% python3 -q
>>> import numpy as np
>>> np.set_printoptions(suppress=True, linewidth=100)
>>> A = np.load("layer2.npy")
>>> A
array([[ 0.,  0.,  0.,  2., -2.],
       [ 0.,  0.,  0.,  0.,  1.],
       [ 0.,  0.,  0.,  2.,  1.],
       [ 2.,  0.,  2.,  0.,  0.],
       [-2.,  1.,  1.,  0.,  0.]])
>>> # symmetric, so the eigenvalues are real
>>> np.argsort(-np.linalg.norm(A, axis=0).round(6), kind="stable")[:3]
array([0, 3, 4])
>>> np.linalg.matrix_rank(A, rtol=0.1)
np.int64(4)
>>> np.linalg.cond(A) > 100
np.True_
>>> feats = np.loadtxt("sample8.csv", delimiter=",")
>>> feats
array([[ 3.,  6.,  4.,  0.,  6.,  6.,  7.,  5.],
       [ 0.,  3.,  1., -3.,  3.,  3.,  4.,  2.],
       [ 3.,  6.,  4.,  0.,  6.,  6.,  7.,  5.]])
>>> # column 4 repeats column 1
>>> rank = np.linalg.matrix_rank(feats)
>>> rank
np.int64(2)
>>> null = np.linalg.svd(feats)[2][rank:].T
>>> np.allclose(feats @ null, 0)
True
>>> [int(np.linalg.matrix_rank(np.delete(feats, i, axis=0))) for i in range(3)]
[2, 1, 2]
>>> rng = np.random.default_rng(25)
>>> B = feats + rng.integers(-2, 3, (3, 2)) @ rng.integers(-2, 3, (2, 8))
>>> B
array([[ 3.,  4.,  2.,  4.,  8.,  8., 11.,  3.],
       [ 0., -1., -5., -3.,  5.,  1.,  6.,  4.],
       [ 3.,  6.,  5.,  4.,  7.,  9., 10.,  2.]])
>>> B - feats
array([[ 0., -2., -2.,  4.,  2.,  2.,  4., -2.],
       [ 0., -4., -6.,  0.,  2., -2.,  2.,  2.],
       [ 0.,  0.,  1.,  4.,  1.,  3.,  3., -3.]])
>>> np.round(np.linalg.svd(B - feats, compute_uv=False), 2) + 0
array([9.73, 8.39, 0.  ])
>>> np.round(np.linalg.norm(B, 2), 2)
np.float64(25.33)
>>> np.round(np.linalg.norm(B, axis=1), 2)
array([17.41, 10.63, 17.89])
>>> round(float(np.linalg.norm(B[2] - B[1])), 2)
17.18
>>> np.linalg.norm(B, axis=1).argmax()
np.int64(2)
>>> np.round(np.linalg.norm(B[2], 1), 2), round(float(np.linalg.norm(B[2], np.inf)), 2)
(np.float64(46.0), 10.0)
>>> np.round(np.linalg.norm(B, axis=0), 2)
array([ 4.24,  7.28,  7.35,  6.4 , 11.75, 12.08, 16.03,  5.39])
>>> round(np.linalg.norm(B, "nuc"), 2)
np.float64(36.37)
>>> np.round(np.linalg.norm(B) ** 2 / np.linalg.norm(B, 2) ** 2, 2)
np.float64(1.15)
>>> Uu, sv, vt = np.linalg.svd(feats)
>>> V = vt[:(sv > 1e-8).sum()]
>>> x = feats[0] + 3 * feats[2] + rng.integers(2) * np.eye(8)[4]
>>> x
array([12., 24., 16.,  0., 24., 24., 28., 20.])
>>> np.linalg.matrix_rank(np.vstack([feats, x]))
np.int64(2)
>>> np.round(np.diag(V.T @ V), 2)
array([0.2 , 0.18, 0.14, 0.72, 0.18, 0.18, 0.28, 0.13])
>>> round(np.linalg.norm(x - V.T @ V @ x), 2)
np.float64(0.0)
>>> np.round(V.T @ V, 2)
array([[ 0.2 ,  0.06,  0.15,  0.33,  0.06,  0.06,  0.02,  0.11],
       [ 0.06,  0.18,  0.1 , -0.05,  0.18,  0.18,  0.22,  0.14],
       [ 0.15,  0.1 ,  0.14,  0.21,  0.1 ,  0.1 ,  0.08,  0.12],
       [ 0.33, -0.05,  0.21,  0.72, -0.05, -0.05, -0.18,  0.08],
       [ 0.06,  0.18,  0.1 , -0.05,  0.18,  0.18,  0.22,  0.14],
       [ 0.06,  0.18,  0.1 , -0.05,  0.18,  0.18,  0.22,  0.14],
       [ 0.02,  0.22,  0.08, -0.18,  0.22,  0.22,  0.28,  0.15],
       [ 0.11,  0.14,  0.12,  0.08,  0.14,  0.14,  0.15,  0.13]])
>>> F = np.loadtxt("dump.csv", delimiter=",")
>>> F.round(2) + 0
array([[-0.21,  0.93, -0.2 , -0.06,  0.21],
       [-0.69, -0.3 ,  0.  , -0.38,  0.54],
       [ 0.11,  0.05, -0.13, -0.87, -0.45],
       [ 0.58,  0.09,  0.49, -0.3 ,  0.57],
       [ 0.37, -0.18, -0.84, -0.02,  0.36]])
>>> # orthonormal columns
>>> Q, Rm = np.linalg.qr(F)
>>> np.round(Q @ Rm, 2) + 0
array([[-0.21,  0.93, -0.2 , -0.06,  0.21],
       [-0.69, -0.3 ,  0.  , -0.38,  0.54],
       [ 0.11,  0.05, -0.13, -0.87, -0.45],
       [ 0.58,  0.09,  0.49, -0.3 ,  0.57],
       [ 0.37, -0.18, -0.84, -0.02,  0.36]])
>>> Q.shape, Rm.shape
((5, 5), (5, 5))
>>> round(float(abs(Rm[0, 0])), 2), round(float(np.linalg.norm(F[:, 0])), 2)
(1.0, 1.0)
>>> round(np.trace(Q @ Q.T), 2)
np.float64(5.0)
>>> np.round(np.abs(np.diag(Rm)), 2)
array([1., 1., 1., 1., 1.])
>>> Q.round(2) + 0
array([[-0.21,  0.93, -0.2 , -0.06,  0.21],
       [-0.69, -0.3 ,  0.  , -0.38,  0.54],
       [ 0.11,  0.05, -0.13, -0.87, -0.45],
       [ 0.58,  0.09,  0.49, -0.3 ,  0.57],
       [ 0.37, -0.18, -0.84, -0.02,  0.36]])
>>> np.round(Q.T @ Q, 2) + 0
array([[1., 0., 0., 0., 0.],
       [0., 1., 0., 0., 0.],
       [0., 0., 1., 0., 0.],
       [0., 0., 0., 1., 0.],
       [0., 0., 0., 0., 1.]])
>>> np.round(F @ F.T, 2) + 0
array([[1., 0., 0., 0., 0.],
       [0., 1., 0., 0., 0.],
       [0., 0., 1., 0., 0.],
       [0., 0., 0., 1., 0.],
       [0., 0., 0., 0., 1.]])
>>> np.round(np.linalg.norm(F, axis=0), 2)
array([1., 1., 1., 1., 1.])
>>> np.round(np.linalg.svd(F, compute_uv=False), 2)
array([1., 1., 1., 1., 1.])
>>> B = np.linalg.inv(F)
>>> round(float(np.linalg.det(F) * np.linalg.det(B)), 2)
1.0
>>> (np.abs(B) > 1e-9).astype(int)
array([[1, 1, 1, 1, 1],
       [1, 1, 1, 1, 1],
       [1, 1, 1, 1, 1],
       [1, 1, 1, 1, 1],
       [1, 1, 1, 1, 1]])
>>> round(float(np.linalg.slogdet(F)[0]), 2)
1.0
>>> np.round(F @ B, 2) + 0
array([[1., 0., 0., 0., 0.],
       [0., 1., 0., 0., 0.],
       [0., 0., 1., 0., 0.],
       [0., 0., 0., 1., 0.],
       [0., 0., 0., 0., 1.]])
>>> np.round(np.linalg.det(F) * B, 2) + 0
array([[-0.21, -0.69,  0.11,  0.58,  0.37],
       [ 0.93, -0.3 ,  0.05,  0.09, -0.18],
       [-0.2 ,  0.  , -0.13,  0.49, -0.84],
       [-0.06, -0.38, -0.87, -0.3 , -0.02],
       [ 0.21,  0.54, -0.45,  0.57,  0.36]])
>>> lab = rng.permutation(5)
>>> lab
array([1, 3, 2, 0, 4])
>>> B = F[lab][:, lab]
>>> np.round(np.linalg.det(B), 2), round(np.linalg.det(F[lab]), 2)
(np.float64(1.0), np.float64(1.0))
>>> np.allclose(B, F)
False
>>> x = np.array([1, 2, 4, 0, 3])
>>> rhs = F @ x
>>> b, lr = np.zeros(5), 1 / np.linalg.norm(F, 2) ** 2
>>> for i in range(20):
...     b -= lr * F.T @ (F @ b - rhs)
...     if i % 5 == 0: print(i, round(np.linalg.norm(F @ b - rhs), 2))
... 
0 0.0
5 0.0
10 0.0
15 0.0
>>> round(float(np.linalg.cond(F)), 2)
1.0
>>> data = np.load("test5.npy")
>>> data
array([[ 0,  1, -4, -6,  5, -8,  7,  9,  9,  9],
       [ 0,  0,  9,  7, -4, -5,  4,  0,  1, -5],
       [ 0,  0,  0,  8, -1,  5, -1,  6, -2,  2],
       [ 0,  0,  0,  0, -6, -2, -2,  6,  1, -6],
       [ 0,  0,  0,  0,  0,  8,  3,  8, -3, -1],
       [ 0,  0,  0,  0,  0,  0, -8,  7,  7, -5],
       [ 0,  0,  0,  0,  0,  0,  0, -1, -5,  9],
       [ 0,  0,  0,  0,  0,  0,  0,  0,  4,  1],
       [ 0,  0,  0,  0,  0,  0,  0,  0,  0,  4],
       [ 0,  0,  0,  0,  0,  0,  0,  0,  0,  0]])
>>> # triangular, det is the product of the diagonal
>>> np.linalg.cond(data) > 100
np.True_
>>> Uu, sv, vt = np.linalg.svd(data)
>>> np.argmax(sv[:-1] / (sv[1:] + 1e-6)) + 1
np.int64(9)
>>> sv.round(2)
array([21.88, 18.36, 15.6 , 13.31,  8.65,  6.55,  3.51,  2.58,  0.01,  0.  ])
>>> B = Uu[:, :9] @ np.diag(sv[:9]) @ vt[:9]
>>> np.linalg.matrix_rank(data, rtol=0.05)
np.int64(8)
>>> mat = np.load("out4.npy")
>>> mat.round(2) + 0
array([[ 0.76,  0.04,  0.04, -0.46,  0.17, -0.07,  0.38,  0.05,  0.17],
       [ 0.08,  0.17,  0.19, -0.41,  0.19,  0.11, -0.78, -0.28,  0.15],
       [-0.04,  0.04,  0.78,  0.26,  0.34, -0.4 ,  0.13, -0.14, -0.05],
       [ 0.36, -0.43, -0.18,  0.53,  0.45,  0.11, -0.3 ,  0.22,  0.14],
       [-0.28,  0.54, -0.37,  0.05,  0.56, -0.09,  0.18, -0.04,  0.37],
       [ 0.04,  0.12,  0.16,  0.11,  0.22,  0.81,  0.24, -0.32, -0.29],
       [ 0.12, -0.23, -0.29,  0.14, -0.08, -0.26,  0.07, -0.86,  0.06],
       [-0.04, -0.05,  0.27,  0.16, -0.34,  0.28,  0.1 , -0.04,  0.83],
       [ 0.44,  0.65, -0.03,  0.46, -0.35, -0.07, -0.18,  0.  , -0.11]])
>>> # keeps lengths
>>> np.linalg.matrix_rank(mat)
np.int64(9)
>>> np.round(mat.sum(axis=1), 2)
array([ 1.08, -0.57,  0.93,  0.9 ,  0.93,  1.09, -1.33,  1.16,  0.82])
>>> np.round(np.linalg.svd(mat, compute_uv=False), 2)
array([1., 1., 1., 1., 1., 1., 1., 1., 1.])
>>> np.round(mat.sum(axis=0), 2)
array([ 1.44,  0.84,  0.59,  0.85,  1.18,  0.42, -0.16, -1.4 ,  1.26])
>>> mat.shape
(9, 9)
>>> theta = np.radians(180)
>>> Rm = np.eye(9)
>>> Rm[1, 1] = Rm[2, 2] = np.cos(theta)
>>> Rm[1, 2], Rm[2, 1] = -np.sin(theta), np.sin(theta)
>>> Rm.round(2) + 0
array([[ 1.,  0.,  0.,  0.,  0.,  0.,  0.,  0.,  0.],
       [ 0., -1.,  0.,  0.,  0.,  0.,  0.,  0.,  0.],
       [ 0.,  0., -1.,  0.,  0.,  0.,  0.,  0.,  0.],
       [ 0.,  0.,  0.,  1.,  0.,  0.,  0.,  0.,  0.],
       [ 0.,  0.,  0.,  0.,  1.,  0.,  0.,  0.,  0.],
       [ 0.,  0.,  0.,  0.,  0.,  1.,  0.,  0.,  0.],
       [ 0.,  0.,  0.,  0.,  0.,  0.,  1.,  0.,  0.],
       [ 0.,  0.,  0.,  0.,  0.,  0.,  0.,  1.,  0.],
       [ 0.,  0.,  0.,  0.,  0.,  0.,  0.,  0.,  1.]])
>>> B = mat @ Rm.T
>>> np.round(np.linalg.svd(mat, compute_uv=False), 2), np.round(np.linalg.svd(B, compute_uv=False), 2)
(array([1., 1., 1., 1., 1., 1., 1., 1., 1.]), array([1., 1., 1., 1., 1., 1., 1., 1., 1.]))
>>> x = np.array([0, 1, 0, -1, 3, -9, 4, 3, 2])
>>> np.round(np.sort(np.abs(np.degrees(np.angle(np.linalg.eigvals(mat))))), 2)
array([  0.89,   0.89,  25.73,  25.73,  49.08,  49.08, 106.89, 106.89, 180.  ])
>>> round(np.linalg.norm(x), 2), round(float(np.linalg.norm(mat @ x)), 2)
(np.float64(11.0), 11.0)
>>> np.round(np.abs(np.linalg.eigvals(mat)), 2)
array([1., 1., 1., 1., 1., 1., 1., 1., 1.])
>>> round(np.linalg.det(mat), 2)
np.float64(-1.0)
>>> [p for p in range(1, 25) if np.allclose(np.linalg.matrix_power(mat, p), np.eye(9))]
[]
>>> x = np.array([2, 0, 2, 1, 3, 0, 2, 3, 0])
>>> rhs = mat @ x
>>> rhs.round(2)
array([ 2.57, -1.68,  2.62,  2.31,  0.7 ,  0.69, -2.87, -0.34, -0.1 ])
>>> np.round(np.linalg.solve(mat.T, mat[8]), 2) + 0
array([0., 0., 0., 0., 0., 0., 0., 0., 1.])
>>> np.round(np.linalg.solve(mat, mat[:, 7]), 2) + 0
array([0., 0., 0., 0., 0., 0., 0., 1., 0.])
>>> np.round(np.linalg.solve(mat, rhs + mat[:, 8]), 2) + 0
array([2., 0., 2., 1., 3., 0., 2., 3., 1.])
>>> E = np.loadtxt("w.csv", delimiter=",")
>>> E.round(2)
array([[ 0.  , -0.03, -0.6 , -0.25, -0.4 ,  0.44,  0.06,  0.48],
       [ 0.29, -0.37,  0.51, -0.57,  0.07,  0.21, -0.3 ,  0.22],
       [ 0.03, -0.49,  0.09, -0.03, -0.55, -0.54,  0.4 ,  0.05],
       [ 0.13,  0.72,  0.45, -0.1 , -0.36,  0.03,  0.29,  0.19],
       [ 0.46,  0.13, -0.14,  0.17, -0.46, -0.16, -0.66, -0.24],
       [-0.62, -0.11,  0.25,  0.01, -0.44,  0.41, -0.15, -0.4 ],
       [ 0.16,  0.14, -0.27, -0.64,  0.03, -0.03,  0.25, -0.64],
       [-0.52,  0.23, -0.1 , -0.41,  0.03, -0.53, -0.39,  0.24]])
>>> # columns are unit length and at right angles
>>> Q, Rm = np.linalg.qr(E)
>>> Q.round(2)
array([[ 0.  , -0.03, -0.6 , -0.25, -0.4 , -0.44,  0.06,  0.48],
       [-0.29, -0.37,  0.51, -0.57,  0.07, -0.21, -0.3 ,  0.22],
       [-0.03, -0.49,  0.09, -0.03, -0.55,  0.54,  0.4 ,  0.05],
       [-0.13,  0.72,  0.45, -0.1 , -0.36, -0.03,  0.29,  0.19],
       [-0.46,  0.13, -0.14,  0.17, -0.46,  0.16, -0.66, -0.24],
       [ 0.62, -0.11,  0.25,  0.01, -0.44, -0.41, -0.15, -0.4 ],
       [-0.16,  0.14, -0.27, -0.64,  0.03,  0.03,  0.25, -0.64],
       [ 0.52,  0.23, -0.1 , -0.41,  0.03,  0.53, -0.39,  0.24]])
>>> np.round(Q @ Rm, 2)
array([[ 0.  , -0.03, -0.6 , -0.25, -0.4 ,  0.44,  0.06,  0.48],
       [ 0.29, -0.37,  0.51, -0.57,  0.07,  0.21, -0.3 ,  0.22],
       [ 0.03, -0.49,  0.09, -0.03, -0.55, -0.54,  0.4 ,  0.05],
       [ 0.13,  0.72,  0.45, -0.1 , -0.36,  0.03,  0.29,  0.19],
       [ 0.46,  0.13, -0.14,  0.17, -0.46, -0.16, -0.66, -0.24],
       [-0.62, -0.11,  0.25,  0.01, -0.44,  0.41, -0.15, -0.4 ],
       [ 0.16,  0.14, -0.27, -0.64,  0.03, -0.03,  0.25, -0.64],
       [-0.52,  0.23, -0.1 , -0.41,  0.03, -0.53, -0.39,  0.24]])
>>> round(np.trace(Q @ Q.T), 2)
np.float64(8.0)
>>> np.round(np.abs(np.diag(Rm)), 2)
array([1., 1., 1., 1., 1., 1., 1., 1.])
>>> np.allclose(Rm.T @ Rm, E.T @ E)
True
